% ipython --no-banner

In [1]: import numpy as np

In [2]: import numpy.linalg as la

In [3]: np.set_printoptions(precision=1, suppress=True, linewidth=100)

In [4]: mat = np.load("layer14.npy")

In [5]: print(mat)
[[ 0  4  0  1  2]
 [-4  0 -1  3 -1]
 [ 0  1  0  0 -1]
 [-1 -3  0  0 -3]
 [-2  1  1  3  0]]

In [6]: rank = la.matrix_rank(mat)

In [7]: print(rank)
4

In [8]: N = la.svd(mat)[2][rank:].T

In [9]: print(np.round(N @ N.T, 1) + 0)
[[ 0.4 -0.1 -0.3  0.4 -0.1]
 [-0.1  0.   0.1 -0.1  0. ]
 [-0.3  0.1  0.3 -0.3  0.1]
 [ 0.4 -0.1 -0.3  0.4 -0.1]
 [-0.1  0.   0.1 -0.1  0. ]]

In [10]: print(N.shape)
(5, 1)

In [11]: A2 = np.array([[-2, -3, 2], [-1, 2, -3]])

In [12]: Z = np.kron(A2, mat)

In [13]: print(Z)
[[  0  -8   0  -2  -4   0 -12   0  -3  -6   0   8   0   2   4]
 [  8   0   2  -6   2  12   0   3  -9   3  -8   0  -2   6  -2]
 [  0  -2   0   0   2   0  -3   0   0   3   0   2   0   0  -2]
 [  2   6   0   0   6   3   9   0   0   9  -2  -6   0   0  -6]
 [  4  -2  -2  -6   0   6  -3  -3  -9   0  -4   2   2   6   0]
 [  0  -4   0  -1  -2   0   8   0   2   4   0 -12   0  -3  -6]
 [  4   0   1  -3   1  -8   0  -2   6  -2  12   0   3  -9   3]
 [  0  -1   0   0   1   0   2   0   0  -2   0  -3   0   0   3]
 [  1   3   0   0   3  -2  -6   0   0  -6   3   9   0   0   9]
 [  2  -1  -1  -3   0  -4   2   2   6   0   6  -3  -3  -9   0]]

In [14]: Uu, sigma, VT = la.svd(Z)

In [15]: print(np.argmax(sigma[:-1] / (sigma[1:] + 1e-6)) + 1)
8

In [16]: A2 = Uu[:, :8] @ np.diag(sigma[:8]) @ VT[:8]

In [17]: print(round(np.abs(Z - A2).max(), 1))
0.0

In [18]: print(np.round(la.norm(Z - A2) / la.norm(Z), 1))
0.0

In [19]: print(la.matrix_rank(Z, rtol=0.05))
8

In [20]: K = np.array([[5.0, 1.0, 1.0, 1.0, 1.0, 1.0],
    ...:     [1.0, 5.0, 1.0, 1.0, 1.0, 1.0],
    ...:     [1.0, 1.0, 5.0, 1.0, 1.0, 1.0],
    ...:     [1.0, 1.0, 1.0, 5.0, 1.0, 1.0],
    ...:     [1.0, 1.0, 1.0, 1.0, 5.0, 1.0],
    ...:     [1.0, 1.0, 1.0, 1.0, 1.0, 5.0]])

In [21]: print(K)
[[5. 1. 1. 1. 1. 1.]
 [1. 5. 1. 1. 1. 1.]
 [1. 1. 5. 1. 1. 1.]
 [1. 1. 1. 5. 1. 1.]
 [1. 1. 1. 1. 5. 1.]
 [1. 1. 1. 1. 1. 5.]]

In [22]: ang = np.radians(15)

In [23]: R = np.eye(6)

In [24]: R[0, 0] = R[5, 5] = np.cos(ang)

In [25]: R[0, 5], R[5, 0] = -np.sin(ang), np.sin(ang)

In [26]: print(R)
[[ 1.   0.   0.   0.   0.  -0.3]
 [ 0.   1.   0.   0.   0.   0. ]
 [ 0.   0.   1.   0.   0.   0. ]
 [ 0.   0.   0.   1.   0.   0. ]
 [ 0.   0.   0.   0.   1.   0. ]
 [ 0.3  0.   0.   0.   0.   1. ]]

In [27]: A2 = K @ R.T

In [28]: print(A2)
[[ 4.6  1.   1.   1.   1.   2.3]
 [ 0.7  5.   1.   1.   1.   1.2]
 [ 0.7  1.   5.   1.   1.   1.2]
 [ 0.7  1.   1.   5.   1.   1.2]
 [ 0.7  1.   1.   1.   5.   1.2]
 [-0.3  1.   1.   1.   1.   5.1]]

In [29]: print(np.round(la.det(R), 1), round(np.trace(R), 1))
1.0 5.9

In [30]: x = np.array([-4, 5, -2, 2, 2, -5])

In [31]: print(K * x)
[[-20.   5.  -2.   2.   2.  -5.]
 [ -4.  25.  -2.   2.   2.  -5.]
 [ -4.   5. -10.   2.   2.  -5.]
 [ -4.   5.  -2.  10.   2.  -5.]
 [ -4.   5.  -2.   2.  10.  -5.]
 [ -4.   5.  -2.   2.   2. -25.]]

In [32]: print(np.einsum("ij,j->i", K, x))
[-18.  18. -10.   6.   6. -22.]

In [33]: print(la.norm(K @ x) <= la.norm(K, 2) * la.norm(x) + 1e-9)
True

In [34]: print(K @ np.eye(6)[1])
[1. 5. 1. 1. 1. 1.]

In [35]: print(K @ x)
[-18.  18. -10.   6.   6. -22.]

In [36]: x = np.ones(6)

In [37]: for _ in range(4):
    ...:     x = K @ x
    ...:     x /= la.norm(x)
    ...:     print(round(x @ K @ x, 1))
    ...: 
10.0
10.0
10.0
10.0

In [38]: print(round(la.eigvalsh(K)[-1], 1))
10.0

In [39]: print(x)
[0.4 0.4 0.4 0.4 0.4 0.4]

In [40]: m1 = np.array([[1.0, -2.0, 0.0, 0.0, 0.0],
    ...:     [-2.0, 6.0, -2.0, 0.0, 0.0],
    ...:     [0.0, -2.0, 4.0, -2.0, 0.0],
    ...:     [0.0, 0.0, -2.0, 2.0, -2.0],
    ...:     [0.0, 0.0, 0.0, -2.0, 0.0]])

In [41]: print(round(la.norm(m1, 2), 1))
7.9

In [42]: print(round(float(la.norm(m1, 1)), 1), np.round(la.norm(m1, np.inf), 1))
10.0 10.0

In [43]: print(la.norm(m1, axis=0))
[2.2 6.6 4.9 3.5 2. ]

In [44]: print(round(la.norm(m1[0] - m1[3]), 1))
4.1

In [45]: x = np.array([2, 0, -1, 3, -1])

In [46]: print((m1 * x).sum(axis=1))
[  2.  -2. -10.  10.  -6.]

In [47]: print(la.norm(m1 @ x) <= la.norm(m1, 2) * la.norm(x) + 1e-9)
True

In [48]: print(m1 @ np.eye(5)[1])
[-2.  6. -2.  0.  0.]

In [49]: print(m1 * x)
[[ 2. -0. -0.  0. -0.]
 [-4.  0.  2.  0. -0.]
 [ 0. -0. -4. -6. -0.]
 [ 0.  0.  2.  6.  2.]
 [ 0.  0. -0. -6. -0.]]

In [50]: print(m1 @ np.ones(5))
[-1.  2.  0. -2. -2.]

In [51]: print(m1 @ (2 * x))
[  4.  -4. -20.  20. -12.]

In [52]: print(np.einsum("ij,j->i", m1, x))
[  2.  -2. -10.  10.  -6.]

In [53]: print((m1 @ x).argmax())
3

In [54]: Q, _ = la.qr(np.array([[0.6, 1.0, 1.9], [-0.8, 1.0, 0.1], [-1.6, 1.0, 0.6]]))

In [55]: evals = np.array([1, -3, -2])

In [56]: feats = Q @ np.diag(evals) @ Q.T

In [57]: print(feats)
[[-2.5 -0.8 -0.9]
 [-0.8 -1.6  1. ]
 [-0.9  1.   0.1]]

In [58]: Q, V = la.qr(feats[:, :2])[0], la.qr(feats[:, 2:])[0]

In [59]: sigma = la.svd(Q.T @ V, compute_uv=False)

In [60]: print((sigma > 0.9).sum())
0

In [61]: print(np.degrees(np.arccos(sigma.clip(0, 1))))
[54.2]

In [62]: print(sigma)
[0.6]

In [63]: evals, V = la.eigh(feats)

In [64]: print(np.unique(evals.round(6) + 0, return_counts=True)[1])
[1 1 1]

In [65]: print(np.abs(V[:, -1]).round(6).argmax())
2

In [66]: print(la.eigvalsh(feats + -3 * np.eye(3)))
[-6. -5. -2.]

In [67]: print((evals > 1e-8).sum(), (evals < -1e-8).sum())
1 2

In [68]: print(np.round(V.T @ feats @ V, 1) + 0)
[[-3.  0.  0.]
 [ 0. -2.  0.]
 [ 0.  0.  1.]]

In [69]: M = np.load("sample11.npy")

In [70]: print(M)
[[ 59  41  -7  -2  -6]
 [ 41  41  -4  13   9]
 [ -7  -4  37 -25   1]
 [ -2  13 -25  51  13]
 [ -6   9   1  13  15]]

In [71]: print(la.matrix_power(M, 2))
[[ 5251  4048  -792   410  -108]
 [ 4048  3628  -915  1331   423]
 [ -792  -915  2060 -2225  -267]
 [  410  1331 -2225  3568   962]
 [ -108   423  -267   962   512]]

In [72]: print(round(np.abs(la.eigvals(M)).max(), 1))
96.3

In [73]: print((M + M.T) / 2)
[[ 59.  41.  -7.  -2.  -6.]
 [ 41.  41.  -4.  13.   9.]
 [ -7.  -4.  37. -25.   1.]
 [ -2.  13. -25.  51.  13.]
 [ -6.   9.   1.  13.  15.]]

In [74]: print(round(float(la.det(M)), 1))
-0.0

In [75]: print(np.allclose(M @ M.T, M.T @ M))
True

In [76]: M.inv()
AttributeError: 'numpy.ndarray' object has no attribute 'inv'


In [77]: rng = np.random.default_rng(13235)

In [78]: ang = np.sort(rng.uniform(-2, 2, 31))

In [79]: arr = np.c_[ang, ang ** 2, ang ** 3] @ np.array([[-3, -3, 1], [-3, 1, 2], [-1, -3, -1]])

In [80]: print(arr.round(1) + 0)
[[  1.8  31.8  13. ]
 [  1.8  31.3  12.8]
 [  1.6  28.4  11.5]
 [  1.1  17.    6.4]
 [  1.   13.    4.6]
 [  1.   11.7   4.1]
 [  1.    8.9   2.8]
 [  1.    7.7   2.3]
 [  1.    5.8   1.5]
 [  1.    4.7   1. ]
 [  1.    4.3   0.9]
 [  0.8   1.9   0.1]
 [  0.8   1.9   0.1]
 [  0.7   1.3  -0.1]
 [ -0.1  -0.1   0. ]
 [ -0.3  -0.3   0.1]
 [ -1.3  -1.    0.5]
 [ -1.6  -1.2   0.6]
 [ -3.3  -2.2   1.2]
 [-11.   -8.6   2.5]
 [-11.5  -9.2   2.5]
 [-11.8  -9.4   2.5]
 [-13.7 -11.4   2.6]
 [-13.8 -11.5   2.6]
 [-14.2 -11.9   2.6]
 [-14.5 -12.3   2.6]
 [-17.5 -15.6   2.6]
 [-18.1 -16.3   2.6]
 [-20.2 -18.7   2.5]
 [-23.1 -22.3   2.3]
 [-23.9 -23.3   2.2]]

In [81]: cen = arr - arr.mean(axis=0)

In [82]: Uu, sigma, VT = la.svd(cen, full_matrices=False)

In [83]: print((np.sign(Uu[:, 0]) == np.sign(Uu[0, 0])).astype(int))
[1 1 1 1 1 1 1 1 1 1 1 1 1 1 1 1 1 1 0 0 0 0 0 0 0 0 0 0 0 0 0]

In [84]: print(sigma)
[90.6 27.2  1.4]

In [85]: print(np.abs(VT[-1]))
[0.5 0.4 0.8]

In [86]: print(np.searchsorted(np.cumsum(sigma ** 2) / (sigma ** 2).sum(), 0.9) + 1)
1

In [87]: print(round((sigma ** 2).sum() ** 2 / (sigma ** 4).sum(), 1))
1.2

In [88]: print(VT[0] * np.sign(VT[0, np.abs(VT[0]).argmax()]))
[0.5 0.9 0.1]

In [89]: data = np.loadtxt("dump.csv", delimiter=",")

In [90]: print(data)
[[10.  2.  3.  2.]
 [ 2. 14. 12. 12.]
 [ 3. 12.  4. 14.]
 [ 2. 12. 14.  0.]]

In [91]: print(round(la.norm(arr[10] - arr[24]), 1))
22.2

In [92]: print(round(float(la.norm(arr) ** 2 / la.norm(arr, 2) ** 2), 1))
1.2

In [93]: print(np.round(la.norm(arr, "nuc"), 1))
136.6

In [94]: x = np.array([0, -2, -2, 2])

In [95]: a = np.maximum(data @ x, 0)

In [96]: print(a)
[0. 0. 0. 0.]

In [97]: print(np.maximum(data @ (3 * x), 0))
[0. 0. 0. 0.]

In [98]: print(np.tanh(data @ x))
[-1. -1. -1. -1.]

In [99]: sigma = 3 * 0.9 ** np.arange(5)

In [100]: Q, _ = la.qr(np.array([[0.1, -0.9, 0.4, 1.8, 0.5],
     ...:     [-0.7, 0.5, 1.5, -1.0, 1.3],
     ...:     [-0.8, 0.5, -0.5, 1.2, 1.2],
     ...:     [-1.4, -0.4, 1.1, -0.2, 1.0],
     ...:     [-0.1, -0.3, 2.1, 0.5, 0.9]]))

In [101]: X = rng.normal(size=(19, 5)) * sigma @ Q

In [102]: print(X)
[[-1.  -0.8 -1.3  0.8  0.5]
 [ 0.5  0.4  0.3 -2.3 -2.1]
 [ 3.  -4.4  1.8 -2.4  1.2]
 [-2.5  2.2  3.8 -0.8  5.2]
 [ 0.2  0.5  2.2  2.6 -2.7]
 [ 0.8 -5.4 -3.7 -2.4 -1.5]
 [ 1.2  3.4  0.9 -4.5 -2.2]
 [-1.   0.1  1.1 -1.  -0.5]
 [-3.3  1.2 -0.7 -2.1  2.1]
 [ 3.  -2.6 -0.2 -1.6 -3.4]
 [-3.3  3.2  1.4 -2.5 -0.2]
 [ 0.8  0.1  0.4 -0.3  2.7]
 [ 3.6 -2.2 -3.3 -0.9 -3.7]
 [ 1.4 -5.4  0.9  0.4 -2. ]
 [-0.2 -0.8 -2.   1.7  4.5]
 [ 2.6 -0.2  1.7  2.1 -1.7]
 [ 1.2 -1.6  0.5  2.1  0.5]
 [-0.7  0.1 -0.7  3.5  1.4]
 [-2.  -2.9 -0.3  1.3  0.6]]

In [103]: G = np.cov(X, rowvar=False)

In [104]: print(X.std(axis=0))
[2.  2.5 1.8 2.1 2.5]

In [105]: print(np.round(np.corrcoef(X.T), 1) + 0)
[[ 1.  -0.5 -0.2  0.  -0.5]
 [-0.5  1.   0.4 -0.1  0.2]
 [-0.2  0.4  1.   0.   0.2]
 [ 0.  -0.1  0.   1.   0.2]
 [-0.5  0.2  0.2  0.2  1. ]]

In [106]: print(G)
[[ 4.4 -2.7 -0.7 -0.1 -2.9]
 [-2.7  6.5  2.  -0.8  1.5]
 [-0.7  2.   3.4  0.1  0.9]
 [-0.1 -0.8  0.1  4.7  1.1]
 [-2.9  1.5  0.9  1.1  6.4]]

In [107]: print(np.polyfit(X[:, 4], X[:, 0], 1))
[-0.5  0.2]

In [108]: print(np.argwhere(np.triu(np.abs(np.corrcoef(X.T)) > 0.8, 1)))
[]

In [109]: print(round(float(np.corrcoef(X[:, 4], X[:, 0])[0, 1]), 1))
-0.5

In [110]: evals, V = la.eigh(G)

In [111]: print(evals)
[ 1.6  2.6  3.8  6.2 11.1]

In [112]: print(np.abs(V[:, -1]).round(6).argmax())
1

In [113]: print(la.svd(G, compute_uv=False))
[11.1  6.2  3.8  2.6  1.6]

In [114]: print(la.eigvalsh(G @ G))
[  2.6   7.   14.6  38.9 122.8]

In [115]: print(np.unique(evals.round(6) + 0, return_counts=True)[1])
[1 1 1 1 1]

In [116]: W1 = np.array([[-1, -2, -1], [-2, 1, -2], [-1, -2, 0], [-1, 0, 0], [0, 2, -2]])

In [117]: b = np.array([-3, 3, 0])

In [118]: act = np.maximum(X @ W1 + b, 0)

In [119]: print((act > 0).mean(axis=0))
[0.4 0.5 0.6]

In [120]: print(act.round(1) + 0)
[[ 0.   7.8  1.5]
 [ 0.   0.   2.8]
 [ 3.5  0.   3.5]
 [ 0.  13.   0. ]
 [ 0.   0.   4.2]
 [13.1  0.5 13. ]
 [ 0.   0.   0. ]
 [ 0.   2.   1.7]
 [ 0.8 16.5  0. ]
 [ 0.9  0.   8.8]
 [ 0.   9.5  0. ]
 [ 0.   6.   0. ]
 [ 2.   0.   8.2]
 [ 5.1  0.  13.4]
 [ 0.  15.5  0. ]
 [ 0.   0.   1.1]
 [ 0.   0.   1. ]
 [ 0.   8.9  0. ]
 [ 3.8  6.1  6.6]]

In [121]: print(la.matrix_rank(act))
3

In [122]: Z = np.array([[-2, -1], [2, 3], [-2, -1]])

In [123]: print(W1 @ Z)
[[ 0 -4]
 [10  7]
 [-2 -5]
 [ 2  1]
 [ 8  8]]

In [124]: print((act @ Z).round(6).argmax(axis=1))
[1 1 1 1 1 1 0 1 1 1 1 1 1 1 1 1 1 1 1]
